$ python3 -q
>>> import numpy as np
>>> import numpy.linalg as la
>>> np.set_printoptions(precision=1, suppress=True, linewidth=120, legacy="1.25")
>>> rnd = lambda a: np.round(a, 1) + 0
>>> E = np.array([[5.0, 1.0, 0.0], [0.0, 5.0, 1.0], [0.0, 0.0, 5.0]])
>>> ev, V = la.eig(E)
>>> E @ V[:, 0] - ev[0] * V[:, 0]
array([0., 0., 0.])
>>> rng = np.random.default_rng(327)
>>> idx = rng.permutation(3)
>>> idx
array([1, 0, 2])
>>> M2 = E[idx][:, idx]
>>> rnd(np.sort(np.abs(la.eigvals(M2))))
array([5., 5., 5.])
>>> np.diag(M2)
array([5., 5., 5.])
>>> rnd(la.det(M2)), rnd(la.det(E[idx]))
(125.0, -125.0)
>>> q, V = la.qr(E[:, :2])[0], la.qr(E[:, 2:])[0]
>>> s = la.svd(q.T @ V, compute_uv=False)
>>> print(rnd(np.degrees(np.arccos(s.clip(0, 1)))))
[78.7]
>>> M2 = np.array([[0, 1, 3], [1, 0, 0]])
>>> Z = np.kron(M2, E)
>>> Z.shape
(6, 9)
>>> print(rnd(la.norm(Z, 2)), rnd(la.norm(M2, 2) * la.norm(E, 2)))
18.1 18.1
>>> M2 = E / np.sqrt((E ** 2).mean(axis=1, keepdims=True))
>>> print(rnd(M2[1]))
[0.  1.7 0.3]
>>> rnd(E - E.mean(axis=1, keepdims=True))
array([[ 3. , -1. , -2. ],
       [-2. ,  3. , -1. ],
       [-1.7, -1.7,  3.3]])
>>> print(la.matrix_rank(M2) == la.matrix_rank(E))
True
>>> la.matrix_rank(E - E.mean(axis=1, keepdims=True))
2
>>> J = np.load("w.npy")
>>> J
array([[5., 1., 1.],
       [1., 5., 1.],
       [1., 1., 5.]])
>>> np.kron(np.eye(2, dtype=int), J)
array([[5., 1., 1., 0., 0., 0.],
       [1., 5., 1., 0., 0., 0.],
       [1., 1., 5., 0., 0., 0.],
       [0., 0., 0., 5., 1., 1.],
       [0., 0., 0., 1., 5., 1.],
       [0., 0., 0., 1., 1., 5.]])
>>> np.einsum("ij,ji->", J, J)
81.0
>>> M2 = J[0, 0] * J[1:] - np.outer(J[1:, 0], J[0])
>>> print(M2)
[[ 0. 24.  4.]
 [ 0.  4. 24.]]
>>> J[:, 0] / J[0, 0]
array([1. , 0.2, 0.2])
>>> la.matrix_rank(M2), la.matrix_rank(J)
(2, 3)
>>> A = np.load("case1.npy")
>>> A
array([[ 0,  0,  0,  0],
       [ 1, -1,  0,  0],
       [-2,  0,  2,  0],
       [-3,  1,  3, -3]])
>>> print(np.prod(np.diag(A)), rnd(la.det(A)))
0 0.0
>>> [int(la.matrix_rank(la.matrix_power(A, p))) for p in range(1, 5)]
[3, 3, 3, 3]
>>> idx = rng.permutation(4)
>>> print(idx)
[2 3 1 0]
>>> M2 = A[idx][:, idx]
>>> rnd(np.sort(np.abs(la.eigvals(M2))))
array([0., 1., 2., 3.])
>>> np.trace(M2)
-2
>>> Uu, s, Vh = la.svd(A)
>>> np.argmax(s[:-1] / (s[1:] + 1e-6)) + 1
3
>>> M2 = Uu[:, :3] @ np.diag(s[:3]) @ Vh[:3]
>>> rnd(la.norm(A - M2) / la.norm(A))
0.0
>>> ev, V = la.eigh(J)
>>> vec = np.array([0, -3, 4])
>>> np.abs(J).sum(axis=1).max(), rnd(np.abs(ev).max())
(7.0, 7.0)
>>> print(rnd(V * np.maximum(ev, 0) @ V.T))
[[5. 1. 1.]
 [1. 5. 1.]
 [1. 1. 5.]]
>>> rnd(V * np.abs(ev) @ V.T)
array([[5., 1., 1.],
       [1., 5., 1.],
       [1., 1., 5.]])
>>> vec @ J @ vec
101.0
>>> rnd(vec @ J @ vec / (vec @ vec)), rnd(ev[0]), rnd(ev[-1])
(4.0, 4.0, 7.0)
>>> (A - A.T) / 2
array([[ 0. , -0.5,  1. ,  1.5],
       [ 0.5,  0. ,  0. , -0.5],
       [-1. ,  0. ,  0. , -1.5],
       [-1.5,  0.5,  1.5,  0. ]])
>>> rnd(la.det(A))
0.0
>>> rnd(np.sort(np.abs(la.eigvals(A))))
array([0., 1., 2., 3.])
>>> print(np.trace(A))
-2
>>> M2 = np.array([[1, 1], [1, -1]])
>>> m1 = np.kron(M2, np.kron(M2, M2))[rng.permutation(8)][:2]
>>> m1
array([[ 1,  1, -1, -1, -1, -1,  1,  1],
       [ 1, -1, -1,  1, -1,  1,  1, -1]])
>>> W = np.array([[0, 2, 4, 2],
...     [2, 3, 1, 0],
...     [3, 2, 5, 4],
...     [2, 1, 0, 4],
...     [0, 5, 3, 3],
...     [0, 1, 0, 1],
...     [3, 4, 3, 4],
...     [4, 0, 4, 0]])
>>> c = np.array([-3, -2, 0, -3])
>>> act = np.maximum(m1 @ W + c, 0)
>>> (act > 0).mean(axis=0)
array([0.5, 0. , 0.5, 0.5])
>>> (act > 0).astype(int)
array([[1, 0, 1, 0],
       [0, 0, 0, 1]])
>>> act
array([[1, 0, 4, 0],
       [0, 0, 0, 1]])
>>> Z = np.array([[-1, 1, -2], [0, -1, 2], [2, 0, -1], [2, 0, 2]])
>>> act @ Z
array([[ 7,  1, -6],
       [ 2,  0,  2]])
>>> theta = np.radians(36)
>>> Rm = np.eye(4)
>>> Rm[2, 2] = Rm[3, 3] = np.cos(theta)
>>> Rm[2, 3], Rm[3, 2] = -np.sin(theta), np.sin(theta)
>>> print(rnd(Rm))
[[ 1.   0.   0.   0. ]
 [ 0.   1.   0.   0. ]
 [ 0.   0.   0.8 -0.6]
 [ 0.   0.   0.6  0.8]]
>>> M2 = act @ Rm.T
>>> np.allclose(la.norm(act, axis=1), la.norm(M2, axis=1))
True
>>> rnd(la.det(Rm)), rnd(np.trace(Rm))
(1.0, 3.6)
>>> rnd(Rm @ Rm)
array([[ 1. ,  0. ,  0. ,  0. ],
       [ 0. ,  1. ,  0. ,  0. ],
       [ 0. ,  0. ,  0.3, -1. ],
       [ 0. ,  0. ,  1. ,  0.3]])
>>> rnd(np.sort(la.eigvals(Rm).real))
array([0.8, 0.8, 1. , 1. ])
>>> theta = np.radians(15)
>>> Rm = np.eye(8)
>>> Rm[0, 0] = Rm[4, 4] = np.cos(theta)
>>> Rm[0, 4], Rm[4, 0] = -np.sin(theta), np.sin(theta)
>>> rnd(Rm)
array([[ 1. ,  0. ,  0. ,  0. , -0.3,  0. ,  0. ,  0. ],
       [ 0. ,  1. ,  0. ,  0. ,  0. ,  0. ,  0. ,  0. ],
       [ 0. ,  0. ,  1. ,  0. ,  0. ,  0. ,  0. ,  0. ],
       [ 0. ,  0. ,  0. ,  1. ,  0. ,  0. ,  0. ,  0. ],
       [ 0.3,  0. ,  0. ,  0. ,  1. ,  0. ,  0. ,  0. ],
       [ 0. ,  0. ,  0. ,  0. ,  0. ,  1. ,  0. ,  0. ],
       [ 0. ,  0. ,  0. ,  0. ,  0. ,  0. ,  1. ,  0. ],
       [ 0. ,  0. ,  0. ,  0. ,  0. ,  0. ,  0. ,  1. ]])
>>> M2 = m1 @ Rm.T
>>> print(rnd(la.svd(m1, compute_uv=False)), rnd(la.svd(M2, compute_uv=False)))
[2.8 2.8] [2.8 2.8]
>>> print(np.allclose(m1 @ m1.T, M2 @ M2.T))
True
>>> rnd(la.det(Rm)), rnd(np.trace(Rm))
(1.0, 7.9)
>>> rnd(M2)
array([[ 1.2,  1. , -1. , -1. , -0.7, -1. ,  1. ,  1. ],
       [ 1.2, -1. , -1. ,  1. , -0.7,  1. ,  1. , -1. ]])
>>> K = np.array([[1, 0, 0], [0, 5, 0], [2, -3, -5]])
>>> np.diff(K, axis=0)
array([[-1,  5,  0],
       [ 2, -8, -5]])
>>> rnd(la.norm(K))
8.0
>>> K - K[0]
array([[ 0,  0,  0],
       [-1,  5,  0],
       [ 1, -3, -5]])
>>> np.zeros(3, 3)
Traceback (most recent call last):
  File "<python-input-93>", line 1, in <module>
    np.zeros(3, 3)
    ~~~~~~~~^^^^^^
TypeError: Cannot interpret '3' as a data type
>>> rnd(K.mean(axis=0))
array([ 1. ,  0.7, -1.7])
